% python3 -q
>>> import numpy as np
>>> np.set_printoptions(precision=3, suppress=True, linewidth=120)
>>> A = np.load("run3.npy")
>>> print(A)
[[0 0 0 0 1 0 0 0 1 0]
 [0 0 0 0 0 0 0 0 0 1]
 [0 0 0 0 0 0 0 0 0 0]
 [0 0 0 0 0 1 1 1 0 0]
 [1 0 0 0 0 0 0 0 1 0]
 [0 0 0 1 0 0 1 1 0 0]
 [0 0 0 1 0 1 0 0 0 0]
 [0 0 0 1 0 1 0 0 0 0]
 [1 0 0 0 1 0 0 0 0 0]
 [0 1 0 0 0 0 0 0 0 0]]
>>> r = np.linalg.matrix_rank(A)
>>> print(r)
8
>>> ns = np.linalg.svd(A)[2][r:].T
>>> np.linalg.matrix_rank(A.T @ A), np.linalg.matrix_rank(A @ A.T)
(np.int64(8), np.int64(8))
>>> [int(np.linalg.matrix_rank(A[:, :j + 1])) for j in range(10)]
[1, 2, 2, 3, 4, 5, 6, 6, 7, 8]
>>> print([int(np.linalg.matrix_rank(np.delete(A, i, axis=0))) for i in range(10)])
[7, 7, 8, 7, 7, 7, 8, 8, 7, 7]
>>> ns.shape
(10, 2)
>>> print(np.round(ns @ ns.T, 3) + 0)
[[ 0.   0.   0.   0.   0.   0.   0.   0.   0.   0. ]
 [ 0.   0.   0.   0.   0.   0.   0.   0.   0.   0. ]
 [ 0.   0.   1.   0.   0.   0.   0.   0.   0.   0. ]
 [ 0.   0.   0.   0.   0.   0.   0.   0.   0.   0. ]
 [ 0.   0.   0.   0.   0.   0.   0.   0.   0.   0. ]
 [ 0.   0.   0.   0.   0.   0.   0.   0.   0.   0. ]
 [ 0.   0.   0.   0.   0.   0.   0.5 -0.5  0.   0. ]
 [ 0.   0.   0.   0.   0.   0.  -0.5  0.5  0.   0. ]
 [ 0.   0.   0.   0.   0.   0.   0.   0.   0.   0. ]
 [ 0.   0.   0.   0.   0.   0.   0.   0.   0.   0. ]]
>>> np.allclose(A @ ns, 0)
True
>>> [int(np.linalg.matrix_rank(A[:i])) for i in range(1, len(A) + 1)]
[1, 2, 2, 3, 4, 5, 6, 6, 7, 8]
>>> K = np.loadtxt("mat.csv", delimiter=",")
>>> K
array([[ 4., -4.,  2.,  0.,  4., -4., -4.,  0.],
       [-4.,  4., -2.,  0., -4.,  4.,  4.,  0.],
       [ 2., -2.,  1.,  0.,  2., -2., -2.,  0.],
       [ 0.,  0.,  0.,  0.,  0.,  0.,  0.,  0.],
       [ 4., -4.,  2.,  0.,  4., -4., -4.,  0.],
       [-4.,  4., -2.,  0., -4.,  4.,  4.,  0.],
       [-4.,  4., -2.,  0., -4.,  4.,  4.,  0.],
       [ 0.,  0.,  0.,  0.,  0.,  0.,  0.,  0.]])
>>> w, evecs = np.linalg.eigh(K)
>>> x = np.array([2, 0, -2, -1, -1, 0, 1, -2])
>>> (np.sign(evecs[:, -1].round(6)) == np.sign(evecs[0, -1].round(6))).astype(int)
array([1, 0, 1, 0, 1, 0, 0, 0])
>>> np.round(evecs * np.maximum(w, 0) @ evecs.T, 3) + 0
array([[ 4., -4.,  2.,  0.,  4., -4., -4.,  0.],
       [-4.,  4., -2.,  0., -4.,  4.,  4.,  0.],
       [ 2., -2.,  1.,  0.,  2., -2., -2.,  0.],
       [ 0.,  0.,  0.,  0.,  0.,  0.,  0.,  0.],
       [ 4., -4.,  2.,  0.,  4., -4., -4.,  0.],
       [-4.,  4., -2.,  0., -4.,  4.,  4.,  0.],
       [-4.,  4., -2.,  0., -4.,  4.,  4.,  0.],
       [ 0.,  0.,  0.,  0.,  0.,  0.,  0.,  0.]])
>>> x @ K @ x
np.float64(4.0)
>>> print(np.abs(K).sum(axis=1).max(), np.round(np.abs(w).max(), 3))
22.0 21.0
>>> np.round(np.linalg.eigvalsh(K[1:, 1:]), 3) + 0
array([ 0.,  0.,  0.,  0.,  0.,  0., 17.])
>>> print(A @ A)
[[2 0 0 0 1 0 0 0 1 0]
 [0 1 0 0 0 0 0 0 0 0]
 [0 0 0 0 0 0 0 0 0 0]
 [0 0 0 3 0 2 1 1 0 0]
 [1 0 0 0 2 0 0 0 1 0]
 [0 0 0 2 0 3 1 1 0 0]
 [0 0 0 1 0 1 2 2 0 0]
 [0 0 0 1 0 1 2 2 0 0]
 [1 0 0 0 1 0 0 0 2 0]
 [0 0 0 0 0 0 0 0 0 1]]
>>> A.sum(axis=0)
array([2, 1, 0, 3, 2, 3, 2, 2, 2, 1])
>>> low = np.diag(A.sum(axis=1)) - A
>>> (np.linalg.eigvalsh(low) < 1e-8).sum()
np.int64(4)
>>> np.linalg.matrix_rank(low)
np.int64(6)
>>> low
array([[ 2,  0,  0,  0, -1,  0,  0,  0, -1,  0],
       [ 0,  1,  0,  0,  0,  0,  0,  0,  0, -1],
       [ 0,  0,  0,  0,  0,  0,  0,  0,  0,  0],
       [ 0,  0,  0,  3,  0, -1, -1, -1,  0,  0],
       [-1,  0,  0,  0,  2,  0,  0,  0, -1,  0],
       [ 0,  0,  0, -1,  0,  3, -1, -1,  0,  0],
       [ 0,  0,  0, -1,  0, -1,  2,  0,  0,  0],
       [ 0,  0,  0, -1,  0, -1,  0,  2,  0,  0],
       [-1,  0,  0,  0, -1,  0,  0,  0,  2,  0],
       [ 0, -1,  0,  0,  0,  0,  0,  0,  0,  1]])
>>> low @ np.ones(10)
array([0., 0., 0., 0., 0., 0., 0., 0., 0., 0.])
>>> print(K @ np.linalg.pinv(K) @ K)
[[ 4. -4.  2.  0.  4. -4. -4.  0.]
 [-4.  4. -2.  0. -4.  4.  4.  0.]
 [ 2. -2.  1.  0.  2. -2. -2.  0.]
 [ 0.  0.  0.  0.  0.  0.  0.  0.]
 [ 4. -4.  2.  0.  4. -4. -4.  0.]
 [-4.  4. -2.  0. -4.  4.  4.  0.]
 [-4.  4. -2.  0. -4.  4.  4.  0.]
 [ 0.  0.  0.  0.  0.  0.  0.  0.]]
>>> np.abs(np.diag(np.linalg.qr(K)[1])) > 1e-9
array([ True, False, False, False, False, False, False, False])
>>> th = np.radians(30)
>>> Rm = np.eye(8)
>>> Rm[7, 7] = Rm[5, 5] = np.cos(th)
>>> Rm[7, 5], Rm[5, 7] = -np.sin(th), np.sin(th)
>>> Rm
array([[ 1.   ,  0.   ,  0.   ,  0.   ,  0.   ,  0.   ,  0.   ,  0.   ],
       [ 0.   ,  1.   ,  0.   ,  0.   ,  0.   ,  0.   ,  0.   ,  0.   ],
       [ 0.   ,  0.   ,  1.   ,  0.   ,  0.   ,  0.   ,  0.   ,  0.   ],
       [ 0.   ,  0.   ,  0.   ,  1.   ,  0.   ,  0.   ,  0.   ,  0.   ],
       [ 0.   ,  0.   ,  0.   ,  0.   ,  1.   ,  0.   ,  0.   ,  0.   ],
       [ 0.   ,  0.   ,  0.   ,  0.   ,  0.   ,  0.866,  0.   ,  0.5  ],
       [ 0.   ,  0.   ,  0.   ,  0.   ,  0.   ,  0.   ,  1.   ,  0.   ],
       [ 0.   ,  0.   ,  0.   ,  0.   ,  0.   , -0.5  ,  0.   ,  0.866]])
>>> M2 = K @ Rm.T
>>> print(M2)
[[ 4.    -4.     2.     0.     4.    -3.464 -4.     2.   ]
 [-4.     4.    -2.     0.    -4.     3.464  4.    -2.   ]
 [ 2.    -2.     1.     0.     2.    -1.732 -2.     1.   ]
 [ 0.     0.     0.     0.     0.     0.     0.     0.   ]
 [ 4.    -4.     2.     0.     4.    -3.464 -4.     2.   ]
 [-4.     4.    -2.     0.    -4.     3.464  4.    -2.   ]
 [-4.     4.    -2.     0.    -4.     3.464  4.    -2.   ]
 [ 0.     0.     0.     0.     0.     0.     0.     0.   ]]
>>> np.allclose(K @ K.T, M2 @ M2.T)
True
